$ ipython --no-banner

In [1]: import numpy as np

In [2]: import numpy.linalg as la

In [3]: np.set_printoptions(precision=2, suppress=True, linewidth=120, floatmode="fixed")

In [4]: def rd(a):
   ...:     return np.round(a, 2) + 0
   ...: 

In [5]: M = np.load("arr.npy")

In [6]: print(M)
[[-1.00 -2.00 -2.00 -2.00 -2.00 -2.00  0.00 -2.00]
 [-2.00 -1.00 -2.00 -2.00 -2.00 -2.00  0.00 -2.00]
 [-2.00 -2.00 -1.00 -2.00 -2.00 -2.00  0.00 -2.00]
 [-2.00 -2.00 -2.00 -1.00 -2.00 -2.00  0.00 -2.00]
 [-2.00 -2.00 -2.00 -2.00 -1.00 -2.00  0.00 -2.00]
 [-2.00 -2.00 -2.00 -2.00 -2.00 -1.00  0.00 -2.00]
 [ 0.00  0.00  0.00  0.00  0.00  0.00 -1.00  0.00]
 [-2.00 -2.00 -2.00 -2.00 -2.00 -2.00  0.00 -1.00]]

In [7]: print(rd(np.abs(la.svd(M)[2][-1])))
[0.93 0.15 0.15 0.15 0.15 0.15 0.00 0.15]

In [8]: print(la.matrix_rank(M, rtol=0.1))
1

In [9]: print(la.cond(M) > 100)
False

In [10]: M2 = M[0, 0] * M[1:] - np.outer(M[1:, 0], M[0])

In [11]: print(M2)
[[ 0.00 -3.00 -2.00 -2.00 -2.00 -2.00  0.00 -2.00]
 [ 0.00 -2.00 -3.00 -2.00 -2.00 -2.00  0.00 -2.00]
 [ 0.00 -2.00 -2.00 -3.00 -2.00 -2.00  0.00 -2.00]
 [ 0.00 -2.00 -2.00 -2.00 -3.00 -2.00  0.00 -2.00]
 [ 0.00 -2.00 -2.00 -2.00 -2.00 -3.00  0.00 -2.00]
 [ 0.00  0.00  0.00  0.00  0.00  0.00  1.00  0.00]
 [ 0.00 -2.00 -2.00 -2.00 -2.00 -2.00  0.00 -3.00]]

In [12]: print(la.matrix_rank(M2), la.matrix_rank(M))
7 8

In [13]: print(M[:, 0] / M[0, 0])
[ 1.00  2.00  2.00  2.00  2.00  2.00 -0.00  2.00]

In [14]: feats = np.array([[-0.3, -1.2, 1.8, -1.1, -1.5, 1.1],
    ...:     [0.6, -1.4, -0.3, -0.1, 0.8, 0.4],
    ...:     [-0.6, -1.1, -0.6, 1.2, -0.9, 0.1],
    ...:     [0.8, 0.2, -1.0, -0.4, -1.5, -1.3],
    ...:     [-1.7, -0.3, -0.1, 2.0, 0.1, -1.1],
    ...:     [0.2, -0.6, 0.1, 0.5, -0.3, 0.4],
    ...:     [-0.2, 0.7, -0.3, 0.5, -1.6, 0.7],
    ...:     [2.0, -1.1, -0.5, -0.5, -2.3, 0.6],
    ...:     [1.2, 0.8, 0.5, 0.8, -0.8, -1.0],
    ...:     [0.9, 0.2, -0.3, 0.0, -1.3, 0.1],
    ...:     [0.6, 1.7, -1.6, 0.3, -0.2, 0.7],
    ...:     [1.8, 1.2, 0.1, 0.3, 0.4, 0.6],
    ...:     [0.7, 1.2, -1.7, -0.6, 0.0, 0.0]])

In [15]: feats[:, 0] *= 5

In [16]: print(feats)
[[-1.50 -1.20  1.80 -1.10 -1.50  1.10]
 [ 3.00 -1.40 -0.30 -0.10  0.80  0.40]
 [-3.00 -1.10 -0.60  1.20 -0.90  0.10]
 [ 4.00  0.20 -1.00 -0.40 -1.50 -1.30]
 [-8.50 -0.30 -0.10  2.00  0.10 -1.10]
 [ 1.00 -0.60  0.10  0.50 -0.30  0.40]
 [-1.00  0.70 -0.30  0.50 -1.60  0.70]
 [10.00 -1.10 -0.50 -0.50 -2.30  0.60]
 [ 6.00  0.80  0.50  0.80 -0.80 -1.00]
 [ 4.50  0.20 -0.30  0.00 -1.30  0.10]
 [ 3.00  1.70 -1.60  0.30 -0.20  0.70]
 [ 9.00  1.20  0.10  0.30  0.40  0.60]
 [ 3.50  1.20 -1.70 -0.60  0.00  0.00]]

In [17]: cen = feats - feats.mean(axis=0)

In [18]: U, sv, vt = la.svd(cen, full_matrices=False)

In [19]: print(np.abs(vt[0]).argmax())
0

In [20]: print(rd(sv ** 2 / (sv ** 2).sum()))
[0.87 0.05 0.02 0.02 0.02 0.01]

In [21]: print(rd(sv))
[17.43  4.35  2.93  2.72  2.45  1.79]

In [22]: print(rd((sv ** 2).sum() ** 2 / (sv ** 4).sum()))
1.3

In [23]: rng = np.random.default_rng(161)

In [24]: labels = rng.integers(0, 3, 8)

In [25]: data = np.array([[5, 4, 0, 8, 9, 2, 7, 6],
    ...:     [9, 2, 5, 8, 1, 0, 9, 3],
    ...:     [4, 8, 9, 1, 8, 8, 4, 9],
    ...:     [6, 3, 4, 6, 2, 2, 1, 2],
    ...:     [1, 5, 3, 5, 7, 4, 4, 5],
    ...:     [0, 3, 5, 5, 9, 8, 4, 2],
    ...:     [2, 8, 0, 2, 2, 4, 7, 6],
    ...:     [3, 7, 6, 7, 4, 1, 2, 6]]) * (labels[:, None] == labels)

In [26]: print(data)
[[5 0 0 8 0 0 0 0]
 [0 2 5 0 1 0 0 0]
 [0 8 9 0 8 0 0 0]
 [6 0 0 6 0 0 0 0]
 [0 5 3 0 7 0 0 0]
 [0 0 0 0 0 8 4 2]
 [0 0 0 0 0 4 7 6]
 [0 0 0 0 0 1 2 6]]

In [27]: # splits into 3 blocks

In [28]: vec = np.array([-1, -1, 0, 0, 2, -1, 1, 2])

In [29]: y = data @ vec

In [30]: beta, lr = np.zeros(8), 1 / la.norm(data, 2) ** 2

In [31]: for i in range(12):
    ...:     beta -= lr * data.T @ (data @ beta - y)
    ...:     if i % 2 == 0: print(i, round(la.norm(data @ beta - y), 2))
    ...: 
0 13.82
2 9.78
4 7.94
6 6.54
8 5.42
10 4.53

In [32]: print(rd(beta))
[-0.42  0.42 -0.06 -0.45  0.74 -0.51  0.79  1.72]

In [33]: print(rd(la.cond(data)))
54.54

In [34]: Z = np.sign(np.array([[0, -2, -2, 2], [3, 3, 1, 2], [3, 1, 0, 3], [2, -2, 0, -2]]))

In [35]: M2 = (np.tril(Z, -1) + np.eye(4)) @ (np.triu(Z, 1) + np.eye(4))

In [36]: w = np.array([-1, -2, 2, -2])

In [37]: m1 = np.rint(M2 * w @ la.inv(M2)) + 0

In [38]: print(m1)
[[ -6.00   7.00  -4.00   2.00]
 [  4.00  -3.00   0.00  -2.00]
 [ 12.00  -9.00   2.00  -6.00]
 [-12.00  15.00  -8.00   4.00]]

In [39]: labels = rng.permutation(4)

In [40]: M2 = m1[:, labels] * rng.choice([-1, 1], 4)

In [41]: print(M2)
[[ -7.00   4.00   2.00   6.00]
 [  3.00  -0.00  -2.00  -4.00]
 [  9.00  -2.00  -6.00 -12.00]
 [-15.00   8.00   4.00  12.00]]

In [42]: U, _, vt = la.svd(m1.T @ M2)

In [43]: print(labels)
[1 2 3 0]

In [44]: print(rd(la.lstsq(m1, M2)[0]))
[[ 0.00  0.00  0.00 -1.00]
 [-1.00  0.00  0.00  0.00]
 [ 0.00 -1.00  0.00  0.00]
 [ 0.00  0.00  1.00  0.00]]

In [45]: vec = np.array([1, 2, -1, -3])

In [46]: y = m1 @ vec

In [47]: print(y)
[ 6.00  4.00 10.00 14.00]

In [48]: print(rd(la.solve(m1, y)))
[ 1.00  2.00 -1.00 -3.00]

In [49]: print(data.reshape(2, -1))
[[5 0 0 8 0 0 0 0 0 2 5 0 1 0 0 0 0 8 9 0 8 0 0 0 6 0 0 6 0 0 0 0]
 [0 5 3 0 7 0 0 0 0 0 0 0 0 8 4 2 0 0 0 0 0 4 7 6 0 0 0 0 0 1 2 6]]

In [50]: print(data.reshape(-1, 2))
[[5 0]
 [0 8]
 [0 0]
 [0 0]
 [0 2]
 [5 0]
 [1 0]
 [0 0]
 [0 8]
 [9 0]
 [8 0]
 [0 0]
 [6 0]
 [0 6]
 [0 0]
 [0 0]
 [0 5]
 [3 0]
 [7 0]
 [0 0]
 [0 0]
 [0 0]
 [0 8]
 [4 2]
 [0 0]
 [0 0]
 [0 4]
 [7 6]
 [0 0]
 [0 0]
 [0 1]
 [2 6]]

In [51]: t3 = data.reshape(8, 2, -1)

In [52]: print(np.einsum("ihd,jhd->hij", t3, t3).shape)
(2, 8, 8)

In [53]: print(t3.shape)
(8, 2, 4)

In [54]: print(t3[:, 0])
[[5 0 0 8]
 [0 2 5 0]
 [0 8 9 0]
 [6 0 0 6]
 [0 5 3 0]
 [0 0 0 0]
 [0 0 0 0]
 [0 0 0 0]]

In [55]: M2 = la.inv(m1)

In [56]: print(rd(la.inv(M2)))
[[ -6.00   7.00  -4.00   2.00]
 [  4.00  -3.00   0.00  -2.00]
 [ 12.00  -9.00   2.00  -6.00]
 [-12.00  15.00  -8.00   4.00]]

In [57]: print(rd(la.cond(m1)))
288.42

In [58]: print(rd(la.det(m1) * M2))
[[ 36.00 -20.00   8.00 -16.00]
 [ 16.00   0.00   0.00  -8.00]
 [  0.00  12.00  -4.00   0.00]
 [ 48.00 -36.00  16.00 -20.00]]

In [59]: print((np.abs(M2) > 1e-9).astype(int))
[[1 1 1 1]
 [1 0 0 1]
 [0 1 1 0]
 [1 1 1 1]]

In [60]: print(rd(la.slogdet(m1)[0]))
-1.0

In [61]: K = np.load("run11.npy")

In [62]: print(K)
[[29  0  0  5 30  0]
 [ 0  5  0  0  0  0]
 [ 1  0  9 10  0  7]
 [11  3  0  0 19  0]
 [ 5  2  0  0  8  0]
 [ 5  0  9 11  0  6]
 [23  0  0  0 29  0]
 [27  0  0  0 31  0]
 [ 0  4  0  0  0  0]
 [19  0  0  0 25  0]
 [ 0  3  0  0  1  0]
 [ 1  0  5  7  0  4]
 [ 0  3  9  5  0 12]
 [ 0  7  0  0  0  0]
 [ 0  5  0  0  5  0]
 [ 0  9  0  0  0  8]
 [ 0  2  0  1  0  1]
 [11  0  0  2 11  0]
 [21  0  0  3 22  0]
 [17  0  1  8 14  0]
 [ 0  6  0  0  4  0]
 [ 0  7  3  0  0 10]
 [ 0  2  7  5  0  9]
 [17  1  0  0 24  0]
 [ 0  7  0  0  0  4]
 [ 5  6  0  0 16  0]
 [27  0  0  3 29  0]
 [15  1  0  0 21  0]
 [ 0  4  0  0  0  0]
 [ 0 10  0  0  0  0]
 [ 5  2  0  0  8  0]
 [ 0  7  1  0  0  8]
 [ 7  0 15 16  0 10]
 [ 9  0  0  3  8  0]
 [ 3  0  0  3  1  0]
 [ 0  6  0  0  7  0]]

In [63]: hat = K @ la.solve(K.T @ K, K.T)

In [64]: print(np.trace(hat))
6.0

In [65]: print(rd(hat @ K[:, 1]))
[ 0.00  5.00  0.00  3.00  2.00  0.00  0.00  0.00  4.00  0.00  3.00  0.00  3.00  7.00  5.00  9.00  2.00  0.00  0.00
  0.00  6.00  7.00  2.00  1.00  7.00  6.00  0.00  1.00  4.00 10.00  2.00  7.00  0.00  0.00  0.00  6.00]

In [66]: labels = K[:, 3] > np.median(K[:, 3])

In [67]: r0 = K[labels].mean(axis=0) - K[~labels].mean(axis=0)

In [68]: print(np.argsort(-np.abs(r0).round(6), kind="stable"))
[3 1 2 0 5 4]

In [69]: print(rd(r0))
[ 3.58 -3.82  3.75  5.86 -0.79  2.14]

In [70]: print(labels.astype(int))
[1 0 1 0 0 1 0 0 0 0 0 1 1 0 0 0 1 1 1 1 0 0 1 0 0 0 1 0 0 0 0 0 1 1 1 0]

In [71]: F = np.load("a.npy")

In [72]: print(F)
[[-4.86 -1.64  1.07  0.18 -0.99  2.38  0.52  1.69]
 [-1.64 -2.26 -2.03  0.89 -0.14 -3.94 -1.21 -3.15]
 [ 1.07 -2.03 -5.24  0.32 -0.24  2.76  0.59  1.51]
 [ 0.18  0.89  0.32 -6.97 -1.46 -0.33  0.30 -0.34]
 [-0.99 -0.14 -0.24 -1.46 -4.24 -0.61 -0.20  0.23]
 [ 2.38 -3.94  2.76 -0.33 -0.61 -2.36  1.47  3.31]
 [ 0.52 -1.21  0.59  0.30 -0.20  1.47 -5.90  1.34]
 [ 1.69 -3.15  1.51 -0.34  0.23  3.31  1.34 -4.16]]

In [73]: w, V = la.eigh(F)

In [74]: vec = np.array([1, 0, 0, -1, 2, 2, -2, -2])

In [75]: print(rd(vec @ F @ vec / (vec @ vec)), rd(w[0]), rd(w[-1]))
-5.99 -7.99 7.0
